% python3 -q
>>> import numpy as np
>>> np.set_printoptions(suppress=True, linewidth=160)
>>> rd = lambda a: np.round(a, 3) + 0
>>> K = np.load("run17.npy")
>>> K
array([[ 0.,  0.,  0.,  0.,  0.,  2.],
       [ 0.,  0.,  0.,  0.,  0.,  1.],
       [ 0.,  0.,  0.,  0.,  0.,  1.],
       [ 0.,  0.,  0.,  0.,  0., -1.],
       [ 0.,  0.,  0.,  0.,  0.,  2.],
       [ 2.,  1.,  1., -1.,  2.,  0.]])
>>> Uu, sv, VT = np.linalg.svd(K)
>>> V = VT[:(sv > 1e-8).sum()]
>>> rng = np.random.default_rng(509042)
>>> vec = K[3] + -1 * K[4] + rng.integers(2) * np.eye(6)[3]
>>> vec
array([ 0.,  0.,  0.,  0.,  0., -3.])
>>> np.allclose(V.T @ V @ vec, vec)
True
>>> rk = np.linalg.matrix_rank(K)
>>> rk
np.int64(2)
>>> null = np.linalg.svd(K)[2][rk:].T
>>> rd(null @ null.T)
array([[ 0.636, -0.182, -0.182,  0.182, -0.364,  0.   ],
       [-0.182,  0.909, -0.091,  0.091, -0.182,  0.   ],
       [-0.182, -0.091,  0.909,  0.091, -0.182,  0.   ],
       [ 0.182,  0.091,  0.091,  0.909,  0.182,  0.   ],
       [-0.364, -0.182, -0.182,  0.182,  0.636,  0.   ],
       [ 0.   ,  0.   ,  0.   ,  0.   ,  0.   ,  0.   ]])
>>> rd(K @ null)
array([[0., 0., 0., 0.],
       [0., 0., 0., 0.],
       [0., 0., 0., 0.],
       [0., 0., 0., 0.],
       [0., 0., 0., 0.],
       [0., 0., 0., 0.]])
>>> [int(np.linalg.matrix_rank(K[:, :j + 1])) for j in range(6)]
[1, 1, 1, 1, 1, 2]
>>> np.allclose(K @ null, 0)
True
>>> ev, V = np.linalg.eigh(K)
>>> rd(ev)
array([-3.317,  0.   ,  0.   ,  0.   ,  0.   ,  3.317])
>>> rd(ev.sum()), np.trace(K)
(np.float64(0.0), np.float64(0.0))
>>> rd(V @ np.diag(ev) @ V.T)
array([[ 0.,  0.,  0.,  0.,  0.,  2.],
       [ 0.,  0.,  0.,  0.,  0.,  1.],
       [ 0.,  0.,  0.,  0.,  0.,  1.],
       [ 0.,  0.,  0.,  0.,  0., -1.],
       [ 0.,  0.,  0.,  0.,  0.,  2.],
       [ 2.,  1.,  1., -1.,  2.,  0.]])
>>> rd(np.linalg.eigvalsh(K + 5 * np.eye(6)))
array([1.683, 5.   , 5.   , 5.   , 5.   , 8.317])
>>> (ev > 1e-8).sum(), (ev < -1e-8).sum()
(np.int64(1), np.int64(1))
>>> rd(np.linalg.eigvalsh(K @ K))
array([ 0.,  0.,  0.,  0., 11., 11.])
>>> rd(V.T @ K @ V)
array([[-3.317,  0.   ,  0.   ,  0.   ,  0.   ,  0.   ],
       [ 0.   ,  0.   ,  0.   ,  0.   ,  0.   ,  0.   ],
       [ 0.   ,  0.   ,  0.   ,  0.   ,  0.   ,  0.   ],
       [ 0.   ,  0.   ,  0.   ,  0.   ,  0.   ,  0.   ],
       [ 0.   ,  0.   ,  0.   ,  0.   ,  0.   ,  0.   ],
       [ 0.   ,  0.   ,  0.   ,  0.   ,  0.   ,  3.317]])
>>> rd(np.linalg.svd(K, compute_uv=False))
array([3.317, 3.317, 0.   , 0.   , 0.   , 0.   ])
>>> feats = np.load("test13.npy")
>>> feats
array([[5, 2, 2, 4, 3, 2],
       [0, 0, 0, 0, 0, 0],
       [4, 5, 2, 5, 4, 2],
       [1, 4, 1, 4, 2, 1],
       [0, 4, 0, 4, 2, 3],
       [3, 2, 1, 3, 2, 1],
       [0, 0, 0, 0, 0, 0],
       [1, 6, 1, 4, 4, 4],
       [1, 3, 1, 2, 2, 1],
       [2, 3, 1, 3, 3, 4],
       [0, 1, 0, 2, 0, 0],
       [0, 3, 0, 2, 2, 3],
       [0, 1, 3, 2, 1, 0],
       [0, 1, 0, 2, 0, 0],
       [3, 3, 1, 5, 2, 1],
       [1, 4, 1, 4, 2, 1],
       [0, 4, 3, 4, 3, 3],
       [1, 3, 1, 2, 2, 1],
       [1, 6, 1, 4, 4, 4],
       [1, 3, 1, 2, 2, 1],
       [0, 0, 0, 0, 0, 0],
       [0, 1, 3, 2, 1, 0],
       [1, 6, 1, 4, 4, 4],
       [0, 1, 3, 2, 1, 0],
       [2, 0, 1, 1, 1, 1],
       [5, 2, 2, 4, 3, 2],
       [3, 7, 2, 7, 5, 5],
       [3, 4, 2, 5, 3, 2],
       [0, 1, 3, 2, 1, 0],
       [5, 2, 2, 4, 3, 2]])
>>> # rows 1 and 6 are equal
>>> Xc = (feats - feats.mean(axis=0)) / feats.std(axis=0)
>>> np.argwhere(np.abs(Xc) > 2)
array([[ 0,  0],
       [25,  0],
       [26,  1],
       [26,  3],
       [26,  4],
       [26,  5],
       [29,  0]])
>>> beta = np.linalg.lstsq(np.delete(Xc, 4, axis=1), Xc[:, 4])[0]
>>> rd(beta)
array([ 0.41 ,  0.737,  0.242, -0.3  ,  0.337])
>>> C2 = np.cov(feats, rowvar=False)
>>> rd(np.corrcoef(feats[:, 3], feats[:, 5])[0, 1])
np.float64(0.681)
>>> rd(feats.std(axis=0))
array([1.647, 1.948, 1.005, 1.622, 1.365, 1.497])
>>> np.argwhere(np.triu(np.abs(np.corrcoef(feats.T)) > 0.8, 1))
array([[1, 3],
       [1, 4],
       [1, 5],
       [3, 4],
       [4, 5]])
>>> rd(np.linalg.eigvalsh(C2)[::-1])
array([10.16 ,  2.66 ,  1.076,  0.604,  0.243,  0.001])
>>> C2.shape
(6, 6)
>>> np.argsort(-feats.std(axis=0).round(6), kind="stable")
array([1, 0, 3, 5, 4, 2])
